$ python -q
>>> import numpy as np
>>> np.set_printoptions(precision=1, suppress=True, linewidth=200)
>>> feats = np.loadtxt("test16.csv", delimiter=",")
>>> feats
array([[0., 0., 0., 0., 0., 4., 5., 3., 0., 2., 4., 4., 3., 1.],
       [0., 0., 0., 0., 0., 2., 5., 2., 4., 5., 5., 0., 4., 3.],
       [0., 0., 0., 0., 0., 0., 3., 0., 0., 1., 0., 2., 4., 0.],
       [0., 0., 0., 0., 0., 4., 2., 5., 5., 1., 3., 3., 4., 0.],
       [0., 0., 0., 0., 0., 4., 3., 4., 4., 2., 5., 2., 1., 1.],
       [4., 2., 0., 4., 4., 0., 0., 0., 0., 0., 0., 0., 0., 0.],
       [5., 5., 3., 2., 3., 0., 0., 0., 0., 0., 0., 0., 0., 0.],
       [3., 2., 0., 5., 4., 0., 0., 0., 0., 0., 0., 0., 0., 0.],
       [0., 4., 0., 5., 4., 0., 0., 0., 0., 0., 0., 0., 0., 0.],
       [2., 5., 1., 1., 2., 0., 0., 0., 0., 0., 0., 0., 0., 0.],
       [4., 5., 0., 3., 5., 0., 0., 0., 0., 0., 0., 0., 0., 0.],
       [4., 0., 2., 3., 2., 0., 0., 0., 0., 0., 0., 0., 0., 0.],
       [3., 4., 4., 4., 1., 0., 0., 0., 0., 0., 0., 0., 0., 0.],
       [1., 3., 0., 0., 1., 0., 0., 0., 0., 0., 0., 0., 0., 0.]])
>>> # rank 10
>>> evals, V = np.linalg.eigh(feats)
>>> np.abs(V[:, -1])
array([0.3, 0.4, 0.1, 0.3, 0.3, 0.3, 0.3, 0.3, 0.2, 0.2, 0.3, 0.2, 0.2, 0.1])
>>> np.linalg.eigvalsh(feats + -2 * np.eye(14))
array([-21.2,  -7.9,  -7.3,  -5.9,  -2.7,  -2. ,  -2. ,  -2. ,  -2. ,  -1.3,   1.9,   3.3,   3.9,  17.2])
>>> np.abs(V[:, -1]).round(6).argmax()
np.int64(1)
>>> np.round(np.linalg.eigvalsh(feats @ feats), 1) + 0
array([  0. ,   0. ,   0. ,   0. ,   0.5,   0.5,  15.6,  15.6,  28.3,  28.3,  34.7,  34.7, 367.9, 367.9])
>>> np.unique(evals.round(6) + 0, return_counts=True)[1]
array([1, 1, 1, 1, 1, 4, 1, 1, 1, 1, 1])
>>> (evals > 1e-8).sum(), (evals < -1e-8).sum()
(np.int64(5), np.int64(5))
>>> round(evals.sum(), 1), np.trace(feats)
(np.float64(-0.0), np.float64(0.0))
>>> rng = np.random.default_rng(33257)
>>> z = rng.permutation(14)
>>> z
array([ 0,  7,  6, 13,  3, 11,  9,  4,  8,  1, 12,  2, 10,  5])
>>> A2 = feats[z][:, z]
>>> np.allclose(A2, feats)
False
>>> np.round(np.linalg.det(A2), 1), round(np.linalg.det(feats[z]), 1)
(np.float64(0.0), np.float64(0.0))
>>> np.round(np.sort(np.abs(np.linalg.eigvals(A2))), 1) + 0
array([ 0. ,  0. ,  0. ,  0. ,  0.7,  0.7,  3.9,  3.9,  5.3,  5.3,  5.9,  5.9, 19.2, 19.2])
>>> X = np.array([[-1, -2, -2, -1, -2],
...     [-1, 2, 2, 0, 2],
...     [-1, 0, -1, 2, -2],
...     [-3, 2, 2, -1, 2]])
>>> # rank 3
>>> A2 = np.array([[2, 0, 2], [3, 0, 1]])
>>> C = np.kron(A2, X)
>>> C.shape
(8, 15)
>>> C
array([[-2, -4, -4, -2, -4,  0,  0,  0,  0,  0, -2, -4, -4, -2, -4],
       [-2,  4,  4,  0,  4,  0,  0,  0,  0,  0, -2,  4,  4,  0,  4],
       [-2,  0, -2,  4, -4,  0,  0,  0,  0,  0, -2,  0, -2,  4, -4],
       [-6,  4,  4, -2,  4,  0,  0,  0,  0,  0, -6,  4,  4, -2,  4],
       [-3, -6, -6, -3, -6,  0,  0,  0,  0,  0, -1, -2, -2, -1, -2],
       [-3,  6,  6,  0,  6,  0,  0,  0,  0,  0, -1,  2,  2,  0,  2],
       [-3,  0, -3,  6, -6,  0,  0,  0,  0,  0, -1,  0, -1,  2, -2],
       [-9,  6,  6, -3,  6,  0,  0,  0,  0,  0, -3,  2,  2, -1,  2]])
